% python3 -q
>>> import numpy as np
>>> np.set_printoptions(precision=2, suppress=True, linewidth=140)
>>> data = np.load("x.npy")
>>> data
array([[-2.,  0., -3., -3.,  0.],
       [ 0., -2.,  0.,  0.,  0.],
       [-3.,  0., -2., -3.,  0.],
       [-3.,  0., -3., -2.,  0.],
       [ 0.,  0.,  0.,  0., -2.]])
>>> # equal to its transpose
>>> th = np.radians(135)
>>> r_ = np.eye(5)
>>> r_[3, 3] = r_[0, 0] = np.cos(th)
>>> r_[3, 0], r_[0, 3] = -np.sin(th), np.sin(th)
>>> r_
array([[-0.71,  0.  ,  0.  ,  0.71,  0.  ],
       [ 0.  ,  1.  ,  0.  ,  0.  ,  0.  ],
       [ 0.  ,  0.  ,  1.  ,  0.  ,  0.  ],
       [-0.71,  0.  ,  0.  , -0.71,  0.  ],
       [ 0.  ,  0.  ,  0.  ,  0.  ,  1.  ]])
>>> B = data @ r_.T
>>> np.allclose(np.linalg.norm(data, axis=1), np.linalg.norm(B, axis=1))
True
>>> B.round(2) + 0
array([[-0.71,  0.  , -3.  ,  3.54,  0.  ],
       [ 0.  , -2.  ,  0.  ,  0.  ,  0.  ],
       [ 0.  ,  0.  , -2.  ,  4.24,  0.  ],
       [ 0.71,  0.  , -3.  ,  3.54,  0.  ],
       [ 0.  ,  0.  ,  0.  ,  0.  , -2.  ]])
>>> np.abs(B - data).max(axis=0)
array([3.71, 0.  , 0.  , 7.24, 0.  ])
>>> x = np.array([2, 2, -1, 0, 0])
>>> np.round(r_.T @ (r_ @ x), 2) + 0
array([ 2.,  2., -1.,  0.,  0.])
>>> [p for p in range(1, 25) if np.allclose(np.linalg.matrix_power(r_, p), np.eye(5))]
[8, 16, 24]
>>> arr = np.load("case12.npy")
>>> arr
array([[-2, -1,  0,  1,  2,  3,  4,  5,  6],
       [ 7,  8,  9, 10, 11, 12, 13, 14, 15],
       [16, 17, 18, 19, 20, 21, 22, 23, 24]])
>>> W = np.array([[0, -1, -3, 3, -2, -1],
...     [0, 2, -1, -1, -1, 3],
...     [0, 1, 0, -3, -3, -1],
...     [2, -3, -1, 0, 3, 0],
...     [-3, 2, -3, -1, -2, 3],
...     [0, 2, 2, 3, 0, -3],
...     [-1, 1, 3, -3, 3, 2],
...     [0, -3, 3, 3, -2, 3],
...     [-3, -2, 3, -3, 2, 0]])
>>> b = np.array([1, 5, 0, 4, 3, 0])
>>> act = np.maximum(arr @ W + b, 0)
>>> (act > 0).mean(axis=0)
array([0.  , 0.  , 1.  , 0.  , 0.67, 1.  ])
>>> Z = np.array([[0, 4], [2, 3], [0, 2], [5, 5], [3, 4], [2, 3]])
>>> act @ Z
array([[101, 243],
       [155, 387],
       [254, 591]])
>>> W @ Z
array([[  5,  -5],
       [  2,   4],
       [-24, -27],
       [  3,   9],
       [ -1, -16],
       [ 13,  16],
       [  0,   8],
       [  9,  13],
       [-13, -19]])
